% ipython --no-banner

In [1]: import numpy as np

In [2]: np.set_printoptions(suppress=True, linewidth=100)

In [3]: E = np.array([[28.0, 10.0, -5.0, -45.0, -35.0],
   ...:     [10.0, 7.0, -2.0, -18.0, -14.0],
   ...:     [-5.0, -2.0, 4.0, 9.0, 7.0],
   ...:     [-45.0, -18.0, 9.0, 84.0, 63.0],
   ...:     [-35.0, -14.0, 7.0, 63.0, 52.0]])

In [4]: # symmetric, so the eigenvalues are real

In [5]: (E + E.T) / 2
Out[5]: 
array([[ 28.,  10.,  -5., -45., -35.],
       [ 10.,   7.,  -2., -18., -14.],
       [ -5.,  -2.,   4.,   9.,   7.],
       [-45., -18.,   9.,  84.,  63.],
       [-35., -14.,   7.,  63.,  52.]])

In [6]: round(float(np.linalg.det(E)), 3)
Out[6]: 13203.0

In [7]: np.trace(E)
Out[7]: np.float64(175.0)

In [8]: np.round(np.sort(np.abs(np.linalg.eigvals(E))), 3)
Out[8]: array([  3.,   3.,   3.,   3., 163.])

In [9]: ev, V = np.linalg.eigh(E)

In [10]: np.round(np.abs(V[:, -1]), 3)
Out[10]: array([0.395, 0.158, 0.079, 0.712, 0.553])

In [11]: np.abs(V[:, -1]).round(6).argmax()
Out[11]: np.int64(3)

In [12]: np.round(V.T @ V, 3) + 0
Out[12]: 
array([[1., 0., 0., 0., 0.],
       [0., 1., 0., 0., 0.],
       [0., 0., 1., 0., 0.],
       [0., 0., 0., 1., 0.],
       [0., 0., 0., 0., 1.]])

In [13]: ev.round(3)
Out[13]: array([  3.,   3.,   3.,   3., 163.])

In [14]: (ev > 1e-8).sum(), (ev < -1e-8).sum()
Out[14]: (np.int64(5), np.int64(0))

In [15]: vec = np.array([3, 2, 0, 1, 2])

In [16]: target = E @ vec

In [17]: c, lr = np.zeros(5), 1 / np.linalg.norm(E, 2) ** 2

In [18]: for i in range(6):
    ...:     c -= lr * E.T @ (E @ c - target)
    ...:     if i % 1 == 0: print(i, round(np.linalg.norm(E @ c - target), 3))
    ...: 
0 12.688
1 12.684
2 12.68
3 12.675
4 12.671
5 12.667

In [19]: c.round(3)
Out[19]: array([-0.119, -0.046,  0.025,  0.227,  0.179])

In [20]: Lm = np.linalg.cholesky(E)

In [21]: np.round(np.diag(Lm) ** 2, 3)
Out[21]: array([28.   ,  3.429,  3.094, 10.364,  4.289])

In [22]: np.round(E / np.sqrt(np.outer(np.diag(E), np.diag(E))), 3)
Out[22]: 
array([[ 1.   ,  0.714, -0.472, -0.928, -0.917],
       [ 0.714,  1.   , -0.378, -0.742, -0.734],
       [-0.472, -0.378,  1.   ,  0.491,  0.485],
       [-0.928, -0.742,  0.491,  1.   ,  0.953],
       [-0.917, -0.734,  0.485,  0.953,  1.   ]])

In [23]: np.linalg.eigvalsh(E).min() > 0
Out[23]: np.True_

In [24]: np.round(Lm @ Lm.T, 3)
Out[24]: 
array([[ 28.,  10.,  -5., -45., -35.],
       [ 10.,   7.,  -2., -18., -14.],
       [ -5.,  -2.,   4.,   9.,   7.],
       [-45., -18.,   9.,  84.,  63.],
       [-35., -14.,   7.,  63.,  52.]])

In [25]: other = E[0, 0] * E[1:] - np.outer(E[1:, 0], E[0])

In [26]: other
Out[26]: 
array([[  0.,  96.,  -6., -54., -42.],
       [  0.,  -6.,  87.,  27.,  21.],
       [  0., -54.,  27., 327., 189.],
       [  0., -42.,  21., 189., 231.]])

In [27]: np.round(E[:, 0] / E[0, 0], 3)
Out[27]: array([ 1.   ,  0.357, -0.179, -1.607, -1.25 ])

In [28]: K = 2 * np.eye(5) + np.ones((5, 5))

In [29]: K
Out[29]: 
array([[3., 1., 1., 1., 1.],
       [1., 3., 1., 1., 1.],
       [1., 1., 3., 1., 1.],
       [1., 1., 1., 3., 1.],
       [1., 1., 1., 1., 3.]])

In [30]: u = np.array([2, 1, 1, 1, 1])

In [31]: other = K + np.outer(u, np.eye(5)[4])

In [32]: other
Out[32]: 
array([[3., 1., 1., 1., 3.],
       [1., 3., 1., 1., 2.],
       [1., 1., 3., 1., 2.],
       [1., 1., 1., 3., 2.],
       [1., 1., 1., 1., 4.]])

In [33]: round(np.linalg.det(other) / np.linalg.det(K), 3), round(1 + np.linalg.solve(K, u)[4], 3)
Out[33]: (np.float64(1.071), np.float64(1.071))

In [34]: np.linalg.matrix_rank(other - K)
Out[34]: np.int64(1)

In [35]: mat = np.array([[0, 2, -2], [0, 0, 1], [0, 0, 0]])

In [36]: mat
Out[36]: 
array([[ 0,  2, -2],
       [ 0,  0,  1],
       [ 0,  0,  0]])

In [37]: round(np.linalg.norm(mat) ** 2 / np.linalg.norm(mat, 2) ** 2, 3)
Out[37]: np.float64(1.055)

In [38]: round(float(np.linalg.norm(mat, 2)), 3)
Out[38]: 2.921

In [39]: np.round(np.linalg.norm(mat, axis=0), 3)
Out[39]: array([0.   , 2.   , 2.236])

In [40]: mat[1] @ mat[2]
Out[40]: np.int64(0)

In [41]: np.linalg.norm(mat, axis=1).argmax()
Out[41]: np.int64(0)

In [42]: round(np.linalg.norm(mat[1] - mat[2]), 3)
Out[42]: np.float64(1.0)

In [43]: np.round(np.linalg.norm(mat, 1), 3), round(float(np.linalg.norm(mat, np.inf)), 3)
Out[43]: (np.float64(3.0), 4.0)

In [44]: Uu, sig, Vh = np.linalg.svd(mat)

In [45]: V = Vh[:(sig > 1e-8).sum()]

In [46]: rng = np.random.default_rng(926063)

In [47]: vec = mat[0] + -1 * mat[1] + rng.integers(2) * np.eye(3)[2]

In [48]: vec
Out[48]: array([ 0.,  2., -3.])

In [49]: np.allclose(V.T @ V @ vec, vec)
Out[49]: True

In [50]: np.round(V.T @ V, 3) + 0
Out[50]: 
array([[0., 0., 0.],
       [0., 1., 0.],
       [0., 0., 1.]])

In [51]: round(float(np.linalg.norm(vec - V.T @ V @ vec)), 3)
Out[51]: 0.0

In [52]: m1 = np.load("layer3.npy")

In [53]: m1
Out[53]: 
array([[ 16.404,   6.325,   9.534],
       [ 17.72 ,   9.269,   0.298],
       [ -2.642,  -8.46 , -17.929],
       [  8.871,   2.743,  17.714],
       [-14.193, -11.91 ,  -7.532],
       [  4.895, -18.919,  -4.257],
       [-16.391,  11.203,   2.41 ],
       [  5.598,  -2.81 , -18.994],
       [ 18.146,   2.454,   8.045],
       [ 14.451,  -6.79 ,  12.045],
       [ -2.979,  -6.123, -18.805],
       [ -5.031,  19.352,   0.445],
       [-11.718,  -0.433,  16.202],
       [  1.472,  10.722,  16.819],
       [-14.043,  -1.889, -14.115],
       [ -5.229,  -1.384, -19.255],
       [ -9.669,  12.736, -12.013],
       [  0.513, -19.931,  -1.584],
       [-15.878,  12.136,   0.768],
       [ 13.599,  -7.041,  12.865],
       [ 19.889,  -1.846,   1.008],
       [  1.794,  -7.191,  18.576],
       [ 15.64 ,   9.142,   8.474],
       [ 12.975,  -8.077,  12.9  ],
       [ 19.657,  -2.907,  -2.266],
       [-12.343,  -2.193,  15.583],
       [  1.094,  18.58 ,   7.321],
       [ -2.438,  15.193,  12.776],
       [-12.833,  -3.861,  14.846],
       [ 13.158,   9.995,  11.269]])

In [54]: P = m1 @ np.linalg.solve(m1.T @ m1, m1.T)

In [55]: np.round(np.linalg.eigvalsh(P), 3) + 0
Out[55]: 
array([0., 0., 0., 0., 0., 0., 0., 0., 0., 0., 0., 0., 0., 0., 0., 0., 0., 0., 0., 0., 0., 0., 0.,
       0., 0., 0., 0., 1., 1., 1.])

In [56]: round(float(np.trace(P)), 3)
Out[56]: 3.0

In [57]: np.allclose(P @ P, P)
Out[57]: True

In [58]: z = m1[:, 1] > np.median(m1[:, 1])

In [59]: u = m1[z].mean(axis=0) - m1[~z].mean(axis=0)

In [60]: round((((m1 - m1.mean(axis=0)) @ u > 0) == z).mean(), 3)
Out[60]: np.float64(0.933)

In [61]: z.astype(int)
Out[61]: array([1, 1, 0, 1, 0, 0, 1, 0, 1, 0, 0, 1, 1, 1, 0, 1, 1, 0, 1, 0, 0, 0, 1, 0, 0, 0, 1, 1, 0, 1])

In [62]: other = np.c_[m1[:, :2] @ np.array([[0, 3], [0, 2]]), np.array([8, 9, 9, 9, 5, 2, 5, 5, 9, 3, 8, 9, 6, 9, 8, 5, 8, 6, 2, 8, 8, 2, 4, 1, 9, 2, 2, 7, 0, 0])]

In [63]: other.round(3)
Out[63]: 
array([[  0.   ,  61.862,   8.   ],
       [  0.   ,  71.698,   9.   ],
       [  0.   , -24.846,   9.   ],
       [  0.   ,  32.099,   9.   ],
       [  0.   , -66.399,   5.   ],
       [  0.   , -23.153,   2.   ],
       [  0.   , -26.767,   5.   ],
       [  0.   ,  11.174,   5.   ],
       [  0.   ,  59.346,   9.   ],
       [  0.   ,  29.773,   3.   ],
       [  0.   , -21.183,   8.   ],
       [  0.   ,  23.611,   9.   ],
       [  0.   , -36.02 ,   6.   ],
       [  0.   ,  25.86 ,   9.   ],
       [  0.   , -45.907,   8.   ],
       [  0.   , -18.455,   5.   ],
       [  0.   ,  -3.535,   8.   ],
       [  0.   , -38.323,   6.   ],
       [  0.   , -23.362,   2.   ],
       [  0.   ,  26.715,   8.   ],
       [  0.   ,  55.975,   8.   ],
       [  0.   ,  -9.   ,   2.   ],
       [  0.   ,  65.204,   4.   ],
       [  0.   ,  22.771,   1.   ],
       [  0.   ,  53.157,   9.   ],
       [  0.   , -41.415,   2.   ],
       [  0.   ,  40.442,   2.   ],
       [  0.   ,  23.072,   7.   ],
       [  0.   , -46.221,   0.   ],
       [  0.   ,  59.464,   0.   ]])

In [64]: np.linalg.matrix_rank(np.c_[m1, other])
Out[64]: np.int64(4)

In [65]: np.round(np.linalg.norm(other - m1 @ np.linalg.lstsq(m1, other)[0], axis=0), 3) + 0
Out[65]: array([ 0.   ,  0.   , 33.393])

In [66]: arr = np.load("x.npy")

In [67]: arr
Out[67]: 
array([[2, 0, 0, 0],
       [0, 1, 0, 0],
       [0, 0, 1, 0],
       [0, 0, 0, 3]])

In [68]: # symmetric, so the eigenvalues are real

In [69]: other = arr + rng.integers(-2, 3, (4, 2)) @ rng.integers(-2, 3, (2, 4))

In [70]: other
Out[70]: 
array([[-2, -2, -4, -4],
       [-4, -1, -6, -6],
       [-2, -1, -3, -4],
       [ 0,  0, -1,  2]])

In [71]: np.linalg.matrix_rank(other - arr, tol=1e-8)
Out[71]: np.int64(2)

In [72]: [round(float(x), 3) for x in np.linalg.svd(other, compute_uv=False)[:3]]
Out[72]: [12.551, 2.219, 1.244]

In [73]: round(np.linalg.norm(other, 2) / np.linalg.norm(other), 3)
Out[73]: np.float64(0.98)

In [74]: data = (rng.random((7, 7)) < 0.3) + np.eye(7)

In [75]: data /= data.sum(axis=1, keepdims=True)

In [76]: data.round(3)
Out[76]: 
array([[1.   , 0.   , 0.   , 0.   , 0.   , 0.   , 0.   ],
       [0.2  , 0.4  , 0.   , 0.   , 0.   , 0.2  , 0.2  ],
       [0.   , 0.2  , 0.2  , 0.2  , 0.2  , 0.2  , 0.   ],
       [0.   , 0.333, 0.   , 0.333, 0.   , 0.333, 0.   ],
       [0.   , 0.   , 0.333, 0.   , 0.333, 0.333, 0.   ],
       [0.167, 0.   , 0.167, 0.167, 0.167, 0.167, 0.167],
       [0.   , 0.333, 0.   , 0.   , 0.   , 0.333, 0.333]])

In [77]: # column 4 repeats column 2

In [78]: np.round(data @ np.linalg.pinv(data) @ data, 3) + 0
Out[78]: 
array([[1.   , 0.   , 0.   , 0.   , 0.   , 0.   , 0.   ],
       [0.2  , 0.4  , 0.   , 0.   , 0.   , 0.2  , 0.2  ],
       [0.   , 0.2  , 0.2  , 0.2  , 0.2  , 0.2  , 0.   ],
       [0.   , 0.333, 0.   , 0.333, 0.   , 0.333, 0.   ],
       [0.   , 0.   , 0.333, 0.   , 0.333, 0.333, 0.   ],
       [0.167, 0.   , 0.167, 0.167, 0.167, 0.167, 0.167],
       [0.   , 0.333, 0.   , 0.   , 0.   , 0.333, 0.333]])

In [79]: np.allclose(data[:-1].T @ np.linalg.lstsq(data[:-1].T, data[-1])[0], data[-1])
Out[79]: True

In [80]: W0 = np.load("arr.npy")

In [81]: W0
Out[81]: 
array([[ 1,  1, -1, -1,  1,  1, -1, -1],
       [ 1, -1,  1, -1,  1, -1,  1, -1],
       [ 1,  1,  1,  1,  1,  1,  1,  1]])

In [82]: # columns 0 and 4 are equal

In [83]: u, v = W0[2], W0[1]

In [84]: u @ v
Out[84]: np.int64(0)

In [85]: pr = (u @ v) / (u @ u) * u

In [86]: (v - pr) @ u
Out[86]: np.float64(0.0)

In [87]: v - pr
Out[87]: array([ 1., -1.,  1., -1.,  1., -1.,  1., -1.])

In [88]: np.outer(u, v)
Out[88]: 
array([[ 1, -1,  1, -1,  1, -1,  1, -1],
       [ 1, -1,  1, -1,  1, -1,  1, -1],
       [ 1, -1,  1, -1,  1, -1,  1, -1],
       [ 1, -1,  1, -1,  1, -1,  1, -1],
       [ 1, -1,  1, -1,  1, -1,  1, -1],
       [ 1, -1,  1, -1,  1, -1,  1, -1],
       [ 1, -1,  1, -1,  1, -1,  1, -1],
       [ 1, -1,  1, -1,  1, -1,  1, -1]])

In [89]: round(float(np.linalg.norm(u + v) ** 2 + np.linalg.norm(u - v) ** 2), 3)
Out[89]: 32.0

In [90]: np.linalg.matrix_rank(np.outer(u, v))
Out[90]: np.int64(1)
